>>> import numpy as np
>>> import numpy.linalg as la
>>> np.set_printoptions(precision=1, suppress=True, linewidth=140, floatmode="fixed")
>>> mat = np.load("sample10.npy")
>>> mat
array([[19.3, 20.2, -1.2,  7.9, 19.0, 11.5, -1.7, 19.3, 21.6,  1.3, -1.2],
       [19.0, 19.3, -1.3,  9.3, 21.2,  9.7,  0.9, 19.1, 19.2,  0.8, -0.3],
       [20.5, 20.7, -1.5, 10.8, 19.6,  9.4,  0.5, 19.1, 19.7, -0.1, -1.2],
       [20.2, 20.1, -0.6,  8.8, 21.2, 10.7, -1.5, 20.7, 20.6, -2.2, -1.6],
       [20.0, 21.9,  1.6, 10.4, 20.7, 10.4,  0.5, 21.2, 21.2, -1.2,  0.6],
       [19.5, 21.7,  0.6,  9.8, 20.6, 12.0, -0.2, 19.4, 21.2,  1.0,  0.1],
       [19.9, 21.5, -0.3, 11.0, 19.9, 10.2,  0.2, 21.1, 19.2,  0.8,  1.4],
       [20.4, 19.3, -0.5, 10.0, 20.7,  9.5, -0.4, 20.1, 20.6, -1.2, -0.7],
       [18.9, 18.5,  1.2, 10.3, 20.3,  8.2, -1.5, 20.8, 20.2,  0.8,  2.8],
       [21.7, 20.3, -0.3,  9.4, 20.7, 11.0,  0.2, 19.2, 20.4, -0.9,  2.3]])
>>> [round(float(x), 1) for x in la.svd(mat, compute_uv=False)[:3]]
[149.8, 5.7, 4.3]
>>> np.round(la.norm(mat, 2) / la.norm(mat), 1)
np.float64(1.0)
>>> B = np.array([[2, 1, -2],
...     [8, -3, -4],
...     [5, 5, 0],
...     [-9, -8, -5],
...     [-8, 7, -1],
...     [-5, -1, 1],
...     [-1, -3, 1],
...     [6, 6, -5],
...     [2, 6, 8],
...     [0, 8, -3],
...     [7, -9, 2]])
>>> la.matrix_rank(np.vstack([mat, B.T]))
np.int64(11)
>>> np.einsum("ij->j", mat)
array([199.4, 203.5,  -2.3,  97.7, 203.9, 102.6,  -3.0, 200.0, 203.9,  -0.9,   2.2])
>>> np.vstack([mat, B.T]).shape
(13, 11)
>>> B @ mat
Traceback (most recent call last):
  File "<python-input-11>", line 1, in <module>
    B @ mat
    ~~^~~~~
ValueError: matmul: Input operand 1 has a mismatch in its core dimension 0, with gufunc signature (n?,k),(k,m?)->(n?,m?) (size 10 is different from 3)
>>> F = np.load("case14.npy")
>>> F
array([[  4,   4,  -8, -12,  -4,  12,   8, -12],
       [  0,   0,   0,   0,   0,   0,   0,   0],
       [  3,   3,  -6,  -9,  -3,   9,   6,  -9],
       [  1,   1,  -2,  -3,  -1,   3,   2,  -3],
       [  4,   4,  -8, -12,  -4,  12,   8, -12],
       [  2,   2,  -4,  -6,  -2,   6,   4,  -6],
       [  3,   3,  -6,  -9,  -3,   9,   6,  -9],
       [  4,   4,  -8, -12,  -4,  12,   8, -12],
       [  4,   4,  -8, -12,  -4,  12,   8, -12]])
>>> np.abs(np.diag(la.qr(F)[1])) > 1e-9
array([ True, False, False, False, False, False, False, False])
>>> rng = np.random.default_rng(2603)
>>> B = F + rng.integers(-2, 3, (9, 1)) @ rng.integers(-2, 3, (1, 8))
>>> print(B)
[[  2   3  -6 -10  -4  11   6 -10]
 [  2   1  -2  -2   0   1   2  -2]
 [  1   2  -4  -7  -3   8   4  -7]
 [  5   3  -6  -7  -1   5   6  -7]
 [  0   2  -4  -8  -4  10   4  -8]
 [  6   4  -8 -10  -2   8   8 -10]
 [  3   3  -6  -9  -3   9   6  -9]
 [  0   2  -4  -8  -4  10   4  -8]
 [  2   3  -6 -10  -4  11   6 -10]]
>>> np.abs(B - F).sum(axis=1)
array([12, 12, 12, 24, 24, 24,  0, 24, 12])
>>> la.matrix_rank(B - F, tol=1e-8)
np.int64(1)
>>> np.round(la.svd(B - F, compute_uv=False), 1) + 0
array([21.0,  0.0,  0.0,  0.0,  0.0,  0.0,  0.0,  0.0])
>>> A = np.load("layer1.npy")
>>> A
array([[  2,   1,  -1,   2,  -2,   0,   1,  -2,   1],
       [  2,   0,   0,   4,  -4,  -2,  -1,  -3,   2],
       [  2,   0,  -2,   3,  -3,  -2,  -2,  -5,   3],
       [  0,   0,  -3,   4,  -5,   0,  -4,  -5,   1],
       [ -1,   1,  -1,   5,  -6,   1,  -4,  -5,   3],
       [  1,   0,  -3,   3,  -4,   0,  -2,  -7,   3],
       [  2,  -1,  -2,   3,  -3,   2,  -2,  -5,   3],
       [  1,  -3,  -2,   5,  -1,   4,  -1,  -3,   3],
       [  3,  -2,  -4,   6,   0,   6,  -1,  -2,   3],
       [  5,   0,  -2,   8,  -2,   7,   1,  -4,   3],
       [  7,   0,  -3,  10,  -3,   8,   0,  -6,   1],
       [  5,   2,  -5,  10,  -5,   9,  -1,  -8,   3],
       [  6,   2,  -3,  11,  -3,   9,  -3,  -8,   1],
       [  4,   1,  -5,  13,  -2,  10,  -2,  -7,   1],
       [  6,   3,  -7,  13,  -4,  12,  -1,  -5,  -1],
       [  6,   4,  -6,  11,  -3,  14,  -3,  -7,  -1],
       [  6,   5,  -8,  13,  -4,  16,  -5,  -7,  -2],
       [  7,   3,  -8,  13,  -4,  17,  -7,  -5,  -2],
       [  7,   3, -10,  12,  -4,  15,  -8,  -3,  -2],
       [  5,   1,  -8,  10,  -3,  14,  -6,  -4,   0]])
>>> w1 = np.array([[0, 4, -1, -7, 5, -4],
...     [8, -4, -1, 5, -3, 0],
...     [4, -1, 5, 9, -3, -8],
...     [-2, -2, -8, 9, -7, -1],
...     [-7, 6, -5, -5, 3, -6],
...     [9, 2, -6, 7, 9, 4],
...     [9, -8, -5, -6, -3, 2],
...     [-3, -9, -1, 3, -2, 4],
...     [-7, 9, -7, 6, -4, -9]])
>>> coef = np.array([1, 1, 0, 3, 3, 2])
>>> act = np.maximum(A @ w1 + coef, 0)
>>> (act > 0).astype(int)
array([[1, 1, 0, 1, 0, 0],
       [0, 1, 0, 1, 0, 0],
       [0, 1, 0, 1, 0, 0],
       [0, 1, 0, 1, 0, 1],
       [1, 1, 0, 1, 0, 0],
       [0, 1, 0, 1, 0, 0],
       [0, 1, 0, 1, 1, 0],
       [0, 1, 0, 1, 1, 0],
       [0, 1, 0, 1, 1, 1],
       [1, 1, 0, 1, 1, 0],
       [1, 1, 0, 1, 1, 1],
       [1, 1, 0, 1, 1, 1],
       [1, 1, 0, 1, 1, 0],
       [1, 1, 0, 1, 1, 1],
       [1, 1, 0, 1, 1, 1],
       [1, 1, 0, 1, 1, 1],
       [1, 1, 0, 1, 1, 1],
       [1, 1, 0, 1, 1, 1],
       [1, 1, 0, 1, 1, 1],
       [1, 1, 0, 1, 1, 1]])
>>> la.matrix_rank(act)
np.int64(5)
>>> (act > 0).mean(axis=0)
array([0.7, 1.0, 0.0, 1.0, 0.7, 0.6])
>>> basis = np.array([[-3, -1], [-2, 1], [2, 1], [2, 0], [2, 1], [3, -2]])
>>> w1 @ basis
array([[-26,  16],
       [-14, -16],
       [-12,  13],
       [ -5, -13],
       [-23,  23],
       [  1, -12],
       [-33, -29],
       [ 39, -17],
       [-34,  23]])
>>> act @ basis
array([[ -73,  -14],
       [  28,   26],
       [-114,   71],
       [  45,   22],
       [ 110,   50],
       [-118,   84],
       [ -64,   97],
       [   2,   91],
       [  39,  115],
       [ -72,   38],
       [-102,   38],
       [ -94,   12],
       [ -85,   80],
       [  53,   21],
       [ 176, -175],
       [  97,  -76],
       [ 256, -139],
       [ 397,  -82],
       [ 509,  -89],
       [ 362,   -5]])
>>> x0 = np.array([7, -1, -6, -6, 0, 8, 1, -5, -7])
>>> y = A @ x0
>>> np.round(la.pinv(A) @ A, 1) + 0
array([[1.0, 0.0, 0.0, 0.0, 0.0, 0.0, 0.0, 0.0, 0.0],
       [0.0, 1.0, 0.0, 0.0, 0.0, 0.0, 0.0, 0.0, 0.0],
       [0.0, 0.0, 1.0, 0.0, 0.0, 0.0, 0.0, 0.0, 0.0],
       [0.0, 0.0, 0.0, 1.0, 0.0, 0.0, 0.0, 0.0, 0.0],
       [0.0, 0.0, 0.0, 0.0, 1.0, 0.0, 0.0, 0.0, 0.0],
       [0.0, 0.0, 0.0, 0.0, 0.0, 1.0, 0.0, 0.0, 0.0],
       [0.0, 0.0, 0.0, 0.0, 0.0, 0.0, 1.0, 0.0, 0.0],
       [0.0, 0.0, 0.0, 0.0, 0.0, 0.0, 0.0, 1.0, 0.0],
       [0.0, 0.0, 0.0, 0.0, 0.0, 0.0, 0.0, 0.0, 1.0]])
>>> np.round(la.solve(A.T @ A, A.T @ y), 1) + 0
array([ 7.0, -1.0, -6.0, -6.0,  0.0,  8.0,  1.0, -5.0, -7.0])
>>> try:
...     la.solve(A, y)
... except la.LinAlgError as e:
...     print("failed:", e)
... 
failed: Last 2 dimensions of the array must be square
>>> np.round(la.lstsq(A, y)[0], 1) + 0
array([ 7.0, -1.0, -6.0, -6.0,  0.0,  8.0,  1.0, -5.0, -7.0])
>>> y = y + 0.3 * rng.normal(size=20)
>>> y
array([ 11.3, -26.3,  -5.8,   7.9, -24.5,  19.6,  26.9,  16.9,  47.2,  54.9,  94.2,  93.0,  94.0,  84.7, 130.4, 159.2, 179.5, 183.7, 174.9,
       148.3])
>>> coef, *_ = la.lstsq(A, y)
>>> round(float(la.norm(y - A @ coef)), 1)
0.7
>>> coef.round()
array([ 7.0, -1.0, -6.0, -6.0,  0.0,  8.0,  1.0, -5.0, -7.0])
>>> coef.round(1) + 0
array([ 7.0, -1.0, -6.2, -6.1,  0.0,  8.0,  1.1, -5.1, -7.1])
>>> np.round(A.T @ (y - A @ coef), 1) + 0
array([0.0, 0.0, 0.0, 0.0, 0.0, 0.0, 0.0, 0.0, 0.0])
